>>> import numpy as np
>>> from numpy import linalg as LA
>>> np.set_printoptions(suppress=True, linewidth=160)
>>> F = np.loadtxt("w.csv", delimiter=",")
>>> F.round(2)
array([[-0.79,  1.53,  0.02, -0.81, -0.57, -0.12, -0.19],
       [-0.98, -0.58,  0.53,  0.56, -0.58,  0.16, -1.32],
       [-0.39, -0.58, -1.44, -0.04, -1.09, -0.3 ,  0.4 ],
       [-0.1 , -0.51, -0.61, -1.33,  0.67,  0.81, -0.7 ],
       [ 0.69,  0.07, -0.33, -0.22,  0.19, -1.51, -1.03],
       [-1.28, -0.46,  0.22, -0.27,  0.9 , -0.92,  0.62],
       [ 0.39, -0.7 ,  1.07, -1.07, -0.92, -0.29,  0.36]])
>>> def softmax(z):
...     e = np.exp(z - z.max(axis=-1, keepdims=True))
...     return e / e.sum(axis=-1, keepdims=True)
... 
>>> np.round(softmax(10 * F[3]), 2) + 0
array([0.  , 0.  , 0.  , 0.  , 0.19, 0.81, 0.  ])
>>> np.round(softmax(F[3] + 3), 2)
array([0.13, 0.09, 0.08, 0.04, 0.28, 0.32, 0.07])
>>> np.round(softmax(F).sum(axis=1), 2)
array([1., 1., 1., 1., 1., 1., 1.])
>>> np.round(softmax(F[3]), 2)
array([0.13, 0.09, 0.08, 0.04, 0.28, 0.32, 0.07])
>>> S = F @ F.T / np.sqrt(7)
>>> np.round(softmax(S), 2)
array([[0.43, 0.09, 0.09, 0.09, 0.09, 0.09, 0.09],
       [0.09, 0.43, 0.09, 0.09, 0.09, 0.09, 0.09],
       [0.09, 0.09, 0.43, 0.09, 0.09, 0.09, 0.09],
       [0.09, 0.09, 0.09, 0.43, 0.09, 0.09, 0.09],
       [0.09, 0.09, 0.09, 0.09, 0.43, 0.09, 0.09],
       [0.09, 0.09, 0.09, 0.09, 0.09, 0.43, 0.09],
       [0.09, 0.09, 0.09, 0.09, 0.09, 0.09, 0.43]])
>>> np.round(LA.norm(F, axis=0), 2)
array([2., 2., 2., 2., 2., 2., 2.])
>>> np.round(LA.svd(F, compute_uv=False), 2)
array([2., 2., 2., 2., 2., 2., 2.])
>>> q, vecs = LA.qr(F[:, :6])[0], LA.qr(F[:, 6:])[0]
>>> sigma = LA.svd(q.T @ vecs, compute_uv=False)
>>> sigma.round(2) + 0
array([0.])
>>> np.round(np.degrees(np.arccos(sigma.clip(0, 1))), 2)
array([90.])
>>> round(float(LA.norm(q @ q.T - vecs @ vecs.T, 2)), 2)
1.0
